In [1]: import numpy as np

In [2]: from numpy import linalg as LA

In [3]: np.set_printoptions(precision=2, suppress=True, linewidth=160, legacy="1.25")

In [4]: rd = lambda a: np.round(a, 2) + 0

In [5]: arr = np.loadtxt("test16.csv", delimiter=",")

In [6]: arr
Out[6]: 
array([[-0.66,  0.41, -1.3 ,  0.84,  0.5 ],
       [-0.6 ,  0.4 , -1.2 ,  0.8 ,  0.4 ],
       [ 0.5 ,  0.7 ,  0.4 , -0.7 ,  0.9 ]])

In [7]: LA.cond(arr) > 100
Out[7]: False

In [8]: np.argsort(-LA.norm(arr, axis=0).round(6), kind="stable")[:3]
Out[8]: array([2, 3, 4])

In [9]: rd(LA.norm(arr, 2) / LA.norm(arr))
Out[9]: 0.87

In [10]: print(LA.matrix_rank(arr, rtol=0.1))
2

In [11]: U, sv, Vt = LA.svd(arr)

In [12]: print(np.argmax(sv[:-1] / (sv[1:] + 1e-6)) + 1)
2

In [13]: rd(sv)
Out[13]: array([2.5 , 1.4 , 0.04])

In [14]: M2 = U[:, :2] @ np.diag(sv[:2]) @ Vt[:2]

In [15]: rd(LA.norm(arr - M2) / LA.norm(arr))
Out[15]: 0.02

In [16]: rd(np.abs(arr - M2).max())
Out[16]: 0.02

In [17]: LA.matrix_rank(M2)
Out[17]: 2

In [18]: LA.matrix_rank(arr, rtol=0.05)
Out[18]: 2

In [19]: X = np.array([[3.0, 1.0, 0.0, 0.0, 0.0],
    ...:     [0.0, 3.0, 1.0, 0.0, 0.0],
    ...:     [0.0, 0.0, 3.0, 1.0, 0.0],
    ...:     [0.0, 0.0, 0.0, 3.0, 1.0],
    ...:     [0.0, 0.0, 0.0, 0.0, 3.0]])

In [20]: # triangular, det is the product of the diagonal

In [21]: t = np.radians(15)

In [22]: r_ = np.eye(5)

In [23]: r_[0, 0] = r_[3, 3] = np.cos(t)

In [24]: r_[0, 3], r_[3, 0] = -np.sin(t), np.sin(t)

In [25]: rd(r_)
Out[25]: 
array([[ 0.97,  0.  ,  0.  , -0.26,  0.  ],
       [ 0.  ,  1.  ,  0.  ,  0.  ,  0.  ],
       [ 0.  ,  0.  ,  1.  ,  0.  ,  0.  ],
       [ 0.26,  0.  ,  0.  ,  0.97,  0.  ],
       [ 0.  ,  0.  ,  0.  ,  0.  ,  1.  ]])

In [26]: M2 = X @ r_.T

In [27]: rd(LA.svd(X, compute_uv=False)), rd(LA.svd(M2, compute_uv=False))
Out[27]: (array([3.89, 3.57, 3.11, 2.59, 2.17]), array([3.89, 3.57, 3.11, 2.59, 2.17]))

In [28]: rd(np.abs(M2 - X).max(axis=0))
Out[28]: array([0.78, 0.  , 0.  , 0.78, 0.  ])

In [29]: np.allclose(X @ X.T, M2 @ M2.T)
Out[29]: True

In [30]: rd(M2)
Out[30]: 
array([[ 2.9 ,  1.  ,  0.  ,  0.78,  0.  ],
       [ 0.  ,  3.  ,  1.  ,  0.  ,  0.  ],
       [-0.26,  0.  ,  3.  ,  0.97,  0.  ],
       [-0.78,  0.  ,  0.  ,  2.9 ,  1.  ],
       [ 0.  ,  0.  ,  0.  ,  0.  ,  3.  ]])

In [31]: W0 = np.load("arr.npy")

In [32]: W0
Out[32]: 
array([[  4.66,  -6.82,   2.39,  -2.52],
       [  8.28,   5.84,  -4.89,   6.82],
       [ -6.88,  -9.2 ,   5.8 ,  -7.72],
       [  5.54, -14.08,   5.03,  -7.13],
       [ -0.45,  -6.58,   2.82,  -4.  ],
       [ 15.61,  -6.18,  -1.9 ,   1.43],
       [-10.25,  -5.78,   5.9 ,  -8.01],
       [ -1.4 ,   6.04,  -2.31,   3.33],
       [ 19.56,  -6.94,  -1.71,   2.56],
       [ -2.73,   0.79,   0.36,  -0.58],
       [  7.6 ,  -5.13,   0.18,  -0.4 ],
       [ 25.45,  -6.67,  -3.68,   4.53],
       [  4.34,  -3.97,   1.  ,  -0.67],
       [  6.49,  -3.5 ,   0.46,  -0.08],
       [-13.99,  13.38,  -2.46,   3.75],
       [ -1.36, -10.95,   5.89,  -7.57]])

In [33]: cen = W0 - W0.mean(axis=0)

In [34]: vecs = LA.svd(cen)[2][:2]

In [35]: M2 = cen - cen @ vecs.T @ vecs

In [36]: rd(M2.std(axis=0))
Out[36]: array([0.09, 0.15, 0.25, 0.19])

In [37]: print(rd(np.cov(cen @ vecs.T, rowvar=False)))
[[123.01   0.  ]
 [  0.    70.91]]

In [38]: rd((cen @ vecs.T).std(axis=0))
Out[38]: array([10.74,  8.15])
